% ipython --no-banner

In [1]: import numpy as np

In [2]: from numpy import linalg as LA

In [3]: np.set_printoptions(precision=2, suppress=True, linewidth=200, sign=" ")

In [4]: tidy = lambda a: np.round(a, 2) + 0

In [5]: A = np.loadtxt("layer2.csv", delimiter=",")

In [6]: print(A)
[[ 0.4   0.4  -0.9  -1.2  -0.4  -0.4   0.8  -1.6   2.1  -0.1  -0.3   1.7  -1.7  -0.6   0.3   0.7 ]
 [ 1.3  -0.2  -1.3  -0.2   0.5   0.5   0.9  -0.4  -0.1  -1.2   1.6  -0.7  -0.5   1.7  -2.1   0.9 ]
 [-0.1  -1.2   1.5   0.    0.2  -0.6   0.7  -1.1   0.7   1.8   0.7   0.8  -0.9   0.1   0.7   0.8 ]
 [-0.6   0.7  -0.2  -0.2   0.3   0.   -1.6   0.5  -0.2   1.7  -0.3  -0.2   0.8   1.    0.5  -0.5 ]
 [ 0.3  -0.2   0.4   1.2   0.8   0.7  -0.9  -1.2   0.   -0.6  -0.5  -0.7  -0.7   0.3  -0.3   0.1 ]
 [ 0.99 -0.41  0.6  -1.61 -0.31  0.06 -1.34 -0.76 -1.51  0.29 -0.7  -1.08 -2.42 -0.74  1.35  0.09]
 [-1.2  -1.1   1.3   1.3  -0.4   0.   -2.7  -0.3  -1.5  -2.8  -0.1  -0.3  -0.6   0.2  -1.1  -0.9 ]
 [ 0.4   0.7   0.1   1.7   0.7  -0.4   0.6   0.3   1.5   1.7   1.4  -0.8  -0.1  -0.8  -0.2  -0.9 ]
 [-1.1   0.2  -0.6   0.5  -0.8  -0.4  -0.7   0.3  -0.7   1.1  -1.6  -0.2  -1.6  -0.9   1.5  -2.2 ]
 [-0.3   0.5   0.4   1.    1.4   0.7  -0.2   1.1   0.2   1.    1.2  -2.2  -1.4   1.   -0.4  -1.2 ]
 [ 1.3   0.3   0.4   0.3  -1.8  -0.1   1.5   1.2  -0.4   0.2  -1.    0.4   0.4   0.3   2.4  -0.3 ]
 [-1.8   1.5   0.2   1.4   0.9   0.4   0.8  -0.6  -0.5  -2.2  -1.4   0.5  -0.1   1.1   0.4  -0.1 ]
 [ 1.   -0.4   0.6  -1.6  -0.3   0.1  -1.4  -0.7  -1.5   0.3  -0.7  -1.1  -2.4  -0.7   1.3   0.1 ]
 [ 1.6   0.7  -1.2  -1.5   1.    1.3   0.7   0.4   0.4  -0.8   1.1  -0.8  -0.2   1.    0.9   1.7 ]]

In [7]: print(tidy(LA.norm(A)))
15.11

In [8]: print(np.count_nonzero(A))
220

In [9]: B = A / LA.norm(A, axis=1, keepdims=True)

In [10]: G = B @ B.T

In [11]: print(np.argwhere(np.triu(np.abs(G) > 0.95, 1)))
[[  5  12]]

In [12]: print(tidy(LA.norm(B, axis=1)))
[ 1.  1.  1.  1.  1.  1.  1.  1.  1.  1.  1.  1.  1.  1.]

In [13]: print((G - 2 * np.eye(14)).round(6).argmax(axis=1))
[  2  13   0   8   6  12   4   9   5   7   8   4   5   1]

In [14]: print(tidy(G[7]))
[-0.04 -0.04  0.25  0.1   0.01 -0.32 -0.36  1.    0.07  0.57 -0.08 -0.27 -0.33 -0.12]

In [15]: print(tidy(np.degrees(np.arccos(np.clip(G[7, 11], -1, 1)))))
105.38
